$ ipython --no-banner

In [1]: import numpy as np

In [2]: import numpy.linalg as la

In [3]: np.set_printoptions(suppress=True, linewidth=100)

In [4]: tidy = lambda a: np.round(a, 3) + 0

In [5]: m1 = np.load("w.npy")

In [6]: print(m1)
[[ 2.556  0.472 -0.393]
 [ 0.292 -0.617 -1.826]
 [-1.498  1.318 -0.938]]

In [7]: print(tidy(m1.sum(axis=1)))
[ 2.635 -2.151 -1.118]

In [8]: np.abs(m1).max()
Out[8]: np.float64(2.556)

In [9]: tidy(m1 - m1[0])
Out[9]: 
array([[ 0.   ,  0.   ,  0.   ],
       [-2.264, -1.089, -1.433],
       [-4.054,  0.846, -0.545]])

In [10]: data = np.load("block0.npy")

In [11]: data
Out[11]: 
array([[ 2.051,  2.339, -2.231],
       [ 2.545,  2.264, -1.852],
       [ 2.001,  1.95 , -1.862],
       [ 1.924,  1.581, -2.569],
       [ 1.995,  2.252, -2.151],
       [ 2.138,  1.77 , -2.313],
       [ 1.794,  1.829, -2.136],
       [ 2.04 ,  1.42 , -1.791],
       [-4.118, -5.11 , -4.788],
       [-4.229, -5.363, -5.118],
       [-4.254, -4.617, -4.799],
       [-4.035, -5.275, -4.569],
       [-3.947, -5.336, -4.377],
       [-3.91 , -5.558, -4.737],
       [-3.691, -4.315, -5.245],
       [-3.867, -5.665, -4.471]])

In [12]: Z = data[[1, 12]].astype(float)

In [13]: for _ in range(3):
    ...:     labels = la.norm(data[:, None] - Z, axis=-1).argmin(axis=1)
    ...:     Z = np.array([data[labels == j].mean(axis=0) for j in range(2)])
    ...: 

In [14]: labels
Out[14]: array([0, 0, 0, 0, 0, 0, 0, 0, 1, 1, 1, 1, 1, 1, 1, 1])

In [15]: tidy(Z)
Out[15]: 
array([[ 2.061,  1.926, -2.113],
       [-4.006, -5.155, -4.763]])

In [16]: Ac = (data - data.mean(axis=0)) / data.std(axis=0)

In [17]: np.argwhere(np.abs(Ac) > 2)
Out[17]: array([], shape=(0, 2), dtype=int64)

In [18]: tidy(Ac.std(axis=0))
Out[18]: array([1., 1., 1.])

In [19]: beta = la.lstsq(np.delete(Ac, 0, axis=1), Ac[:, 0])[0]

In [20]: np.abs(beta).argmax()
Out[20]: np.int64(0)

In [21]: tidy(beta)
Out[21]: array([0.702, 0.302])

In [22]: Ac = data - data.mean(axis=0)

In [23]: Uu, sig, Vh = la.svd(Ac, full_matrices=False)

In [24]: tidy((sig ** 2).sum() ** 2 / (sig ** 4).sum())
Out[24]: np.float64(1.013)

In [25]: print(np.abs(Vh[0]).argmax())
1

In [26]: la.matrix_rank(Ac)
Out[26]: np.int64(3)

In [27]: print(np.searchsorted(np.cumsum(sig ** 2) / (sig ** 2).sum(), 0.9) + 1)
1

In [28]: Uu, sig, Vh = la.svd(data, full_matrices=False)

In [29]: Uu.shape, sig.shape, Vh.shape
Out[29]: ((16, 3), (3,), (3, 3))

In [30]: tidy(Uu.T @ Uu)
Out[30]: 
array([[1., 0., 0.],
       [0., 1., 0.],
       [0., 0., 1.]])

In [31]: print(tidy(np.cumsum(sig ** 2) / np.sum(sig ** 2)))
[0.853 0.998 1.   ]

In [32]: np.abs(Uu[:, 0]).round(6).argmax()
Out[32]: np.int64(9)

In [33]: print(tidy(np.sqrt((sig ** 2).sum())), tidy(la.norm(data)))
25.018 25.018

In [34]: tidy(sig / sig[0])
Out[34]: array([1.   , 0.413, 0.048])

In [35]: tidy(sig)
Out[35]: array([23.1  ,  9.543,  1.097])

In [36]: P = data @ la.solve(data.T @ data, data.T)

In [37]: np.allclose(P @ P, P)
Out[37]: True

In [38]: tidy(la.eigvalsh(P))
Out[38]: array([0., 0., 0., 0., 0., 0., 0., 0., 0., 0., 0., 0., 0., 1., 1., 1.])

In [39]: tidy(P @ data[:, 1])
Out[39]: 
array([ 2.339,  2.264,  1.95 ,  1.581,  2.252,  1.77 ,  1.829,  1.42 , -5.11 , -5.363, -4.617,
       -5.275, -5.336, -5.558, -4.315, -5.665])

In [40]: u = np.array([1, 1, 0, 1])

In [41]: M = -2 * np.eye(4) + np.outer(u, u)

In [42]: M
Out[42]: 
array([[-1.,  1.,  0.,  1.],
       [ 1., -1.,  0.,  1.],
       [ 0.,  0., -2.,  0.],
       [ 1.,  1.,  0., -1.]])

In [43]: print(tidy(np.poly(M)))
[ 1.  5.  6. -4. -8.]

In [44]: tidy(la.det(2 * M)), tidy(la.det(M))
Out[44]: (np.float64(-128.0), np.float64(-8.0))

In [45]: np.einsum("ii->", M)
Out[45]: np.float64(-5.0)

In [46]: rng = np.random.default_rng(91)

In [47]: labels = rng.permutation(4)

In [48]: labels
Out[48]: array([1, 0, 2, 3])

In [49]: A2 = M[labels][:, labels]

In [50]: np.allclose(A2, M)
Out[50]: True

In [51]: np.trace(A2)
Out[51]: np.float64(-5.0)

In [52]: tidy(la.det(A2)), tidy(la.det(M[labels]))
Out[52]: (np.float64(-8.0), np.float64(8.0))

In [53]: P = np.triu(np.array([[1, 1, -2, -2], [-3, 2, 1, -1], [-1, -2, 2, 2], [2, 2, -3, -1]]), 1) + np.eye(4)

In [54]: A2 = P @ M @ la.inv(P)

In [55]: tidy(la.det(A2))
Out[55]: np.float64(-8.0)

In [56]: W1 = np.array([[-1, -2], [0, 2], [0, 0], [0, -2]])

In [57]: beta = np.array([9, 5])

In [58]: act = np.maximum(M @ W1 + beta, 0)

In [59]: la.matrix_rank(act)
Out[59]: np.int64(2)

In [60]: (act > 0).astype(int)
Out[60]: 
array([[1, 1],
       [1, 0],
       [1, 1],
       [1, 1]])

In [61]: (act > 0).mean(axis=0)
Out[61]: array([1.  , 0.75])

In [62]: Z = np.array([[2, 0], [0, 1]])

In [63]: act @ Z
Out[63]: 
array([[20.,  7.],
       [16.,  0.],
       [18.,  5.],
       [16.,  7.]])

In [64]: W1 @ Z
Out[64]: 
array([[-2, -2],
       [ 0,  2],
       [ 0,  0],
       [ 0, -2]])

In [65]: E = np.load("run4.npy")

In [66]: E
Out[66]: 
array([[ 1.053,  2.993,  0.994],
       [ 1.021,  2.995,  0.989],
       [ 0.982,  3.007,  1.027],
       [ 1.041,  2.998,  0.976],
       [ 1.976,  2.985,  3.007],
       [ 2.023,  2.986,  2.97 ],
       [ 1.99 ,  2.985,  2.996],
       [ 1.999,  3.   ,  2.977],
       [ 2.021, -0.051,  0.952],
       [ 2.021,  0.002,  1.004],
       [ 1.989, -0.03 ,  0.982],
       [ 2.   ,  0.023,  1.038]])

In [67]: G = E.T @ E

In [68]: tidy(np.diag(G))
Out[68]: array([36.277, 71.699, 43.631])

In [69]: tidy(G)
Out[69]: 
array([[36.277, 36.047, 35.926],
       [36.047, 71.699, 47.618],
       [35.926, 47.618, 43.631]])

In [70]: (E @ E.T).shape
Out[70]: (12, 12)

In [71]: vals, evecs = la.eigh(G)

In [72]: tidy(vals)
Out[72]: array([  2.572,  15.513, 133.522])

In [73]: tidy(evecs @ np.diag(vals) @ evecs.T)
Out[73]: 
array([[36.277, 36.047, 35.926],
       [36.047, 71.699, 47.618],
       [35.926, 47.618, 43.631]])

In [74]: tidy(vals.sum()), tidy(np.trace(G))
Out[74]: (np.float64(151.607), np.float64(151.607))

In [75]: tidy(la.eigvalsh(G @ G))
Out[75]: array([    6.614,   240.658, 17828.201])

In [76]: P = E @ la.solve(E.T @ E, E.T)

In [77]: np.allclose(P @ P, P)
Out[77]: True

In [78]: tidy(np.trace(P))
Out[78]: np.float64(3.0)

In [79]: tidy(np.diag(P))
Out[79]: array([0.254, 0.251, 0.236, 0.26 , 0.26 , 0.24 , 0.254, 0.245, 0.263, 0.252, 0.246, 0.238])

In [80]: la.matrix_rank(np.eye(12) - P)
Out[80]: np.int64(9)

In [81]: print(tidy(P @ E[:, 1]))
[ 2.993  2.995  3.007  2.998  2.985  2.986  2.985  3.    -0.051  0.002 -0.03   0.023]

In [82]: tidy(la.eigvalsh(P))
Out[82]: array([0., 0., 0., 0., 0., 0., 0., 0., 0., 1., 1., 1.])

In [83]: X = np.load("a.npy")

In [84]: print(X)
[[ 0  0  0]
 [ 3  0  0]
 [-3 -3  1]]

In [85]: Uu, sig, Vh = la.svd(X, full_matrices=False)

In [86]: tidy(Uu.T @ Uu)
Out[86]: 
array([[1., 0., 0.],
       [0., 1., 0.],
       [0., 0., 1.]])

In [87]: tidy(np.sqrt((sig ** 2).sum())), tidy(la.norm(X))
Out[87]: (np.float64(5.292), np.float64(5.292))

In [88]: tidy(np.cumsum(sig ** 2) / np.sum(sig ** 2))
Out[88]: array([0.868, 1.   , 1.   ])

In [89]: tidy(sig)
Out[89]: array([4.929, 1.925, 0.   ])

In [90]: np.allclose(Uu * sig @ Vh, X)
Out[90]: True

In [91]: Uu, sig, Vh = la.svd(X)

In [92]: evecs = Vh[:(sig > 1e-8).sum()]

In [93]: vec = X[2] + 5 * X[0] + rng.integers(2) * np.eye(3)[0]

In [94]: vec
Out[94]: array([-2., -3.,  1.])

In [95]: la.matrix_rank(np.vstack([X, vec]))
Out[95]: np.int64(2)

In [96]: tidy(np.diag(evecs.T @ evecs))
Out[96]: array([1. , 0.9, 0.1])

In [97]: tidy(evecs.T @ evecs)
Out[97]: 
array([[ 1. ,  0. ,  0. ],
       [ 0. ,  0.9, -0.3],
       [ 0. , -0.3,  0.1]])

In [98]: rk = la.matrix_rank(X)

In [99]: rk
Out[99]: np.int64(2)

In [100]: null = la.svd(X)[2][rk:].T

In [101]: [int(la.matrix_rank(np.delete(X, i, axis=0))) for i in range(3)]
Out[101]: [2, 1, 1]

In [102]: print([int(la.matrix_rank(X[:i])) for i in range(1, len(X) + 1)])
[0, 1, 2]

In [103]: X @ null
Out[103]: 
array([[0.],
       [0.],
       [0.]])

In [104]: tidy(null @ null.T)
Out[104]: 
array([[0. , 0. , 0. ],
       [0. , 0.1, 0.3],
       [0. , 0.3, 0.9]])

In [105]: print(null.shape)
(3, 1)

In [106]: np.allclose(X[:-1].T @ la.lstsq(X[:-1].T, X[-1])[0], X[-1])
Out[106]: False

In [107]: tidy(X @ la.pinv(X) @ X)
Out[107]: 
array([[ 0.,  0.,  0.],
       [ 3.,  0.,  0.],
       [-3., -3.,  1.]])

In [108]: tidy(np.trace(la.pinv(X) @ X))
Out[108]: np.float64(2.0)

In [109]: la.lstsq(X[:-1].T, X[-1])[2]
Out[109]: np.int32(1)

In [110]: np.abs(np.diag(la.qr(X)[1])) > 1e-9
Out[110]: array([ True,  True, False])

In [111]: feats = np.cumsum(np.array([[2, 0, -2],
     ...:     [0, 0, 1],
     ...:     [1, 1, 1],
     ...:     [1, 2, 2],
     ...:     [0, -2, 1],
     ...:     [2, 1, 2],
     ...:     [1, 0, 1],
     ...:     [1, 0, -1],
     ...:     [1, -1, 2],
     ...:     [-1, 2, -1],
     ...:     [-2, 1, 1],
     ...:     [-2, 1, -1],
     ...:     [-2, -1, -1],
     ...:     [0, 2, 0],
     ...:     [0, 2, -1],
     ...:     [2, -2, -1]]), axis=0)

In [112]: print(feats)
[[ 2  0 -2]
 [ 2  0 -1]
 [ 3  1  0]
 [ 4  3  2]
 [ 4  1  3]
 [ 6  2  5]
 [ 7  2  6]
 [ 8  2  5]
 [ 9  1  7]
 [ 8  3  6]
 [ 6  4  7]
 [ 4  5  6]
 [ 2  4  5]
 [ 2  6  5]
 [ 2  8  4]
 [ 4  6  3]]

In [113]: t = np.radians(60)

In [114]: R = np.eye(3)

In [115]: R[0, 0] = R[1, 1] = np.cos(t)

In [116]: R[0, 1], R[1, 0] = -np.sin(t), np.sin(t)

In [117]: tidy(R)
Out[117]: 
array([[ 0.5  , -0.866,  0.   ],
       [ 0.866,  0.5  ,  0.   ],
       [ 0.   ,  0.   ,  1.   ]])

In [118]: A2 = feats @ R.T

In [119]: np.allclose(la.norm(feats, axis=1), la.norm(A2, axis=1))
Out[119]: True

In [120]: tidy(la.det(R)), np.trace(R)
Out[120]: (np.float64(1.0), np.float64(2.0))

In [121]: G = R.T @ R

In [122]: np.diag(G)
Out[122]: array([1., 1., 1.])

In [123]: np.allclose(G, G.T)
Out[123]: True

In [124]: W0 = np.loadtxt("test10.csv", delimiter=",")

In [125]: W0
Out[125]: 
array([[4., 0., 4., 0.],
       [1., 0., 0., 0.],
       [5., 0., 2., 0.],
       [3., 5., 0., 0.]])

In [126]: vec = np.array([-5, -3, 2, 5])

In [127]: W0 @ np.eye(4)[2]
Out[127]: array([4., 0., 2., 0.])

In [128]: mat = np.load("x.npy")

In [129]: mat
Out[129]: 
array([[-1,  0,  1,  2],
       [ 3,  4,  5,  6]])

In [130]: A2 = mat[0, 0] * mat[1:] - np.outer(mat[1:, 0], mat[0])

In [131]: A2
Out[131]: array([[  0,  -4,  -8, -12]])

In [132]: mat[:, 0] / mat[0, 0]
Out[132]: array([ 1., -3.])

In [133]: print(la.matrix_rank(A2), la.matrix_rank(mat))
1 2

In [134]: np.flatnonzero(~A2.round(6).any(axis=1))
Out[134]: array([], dtype=int64)
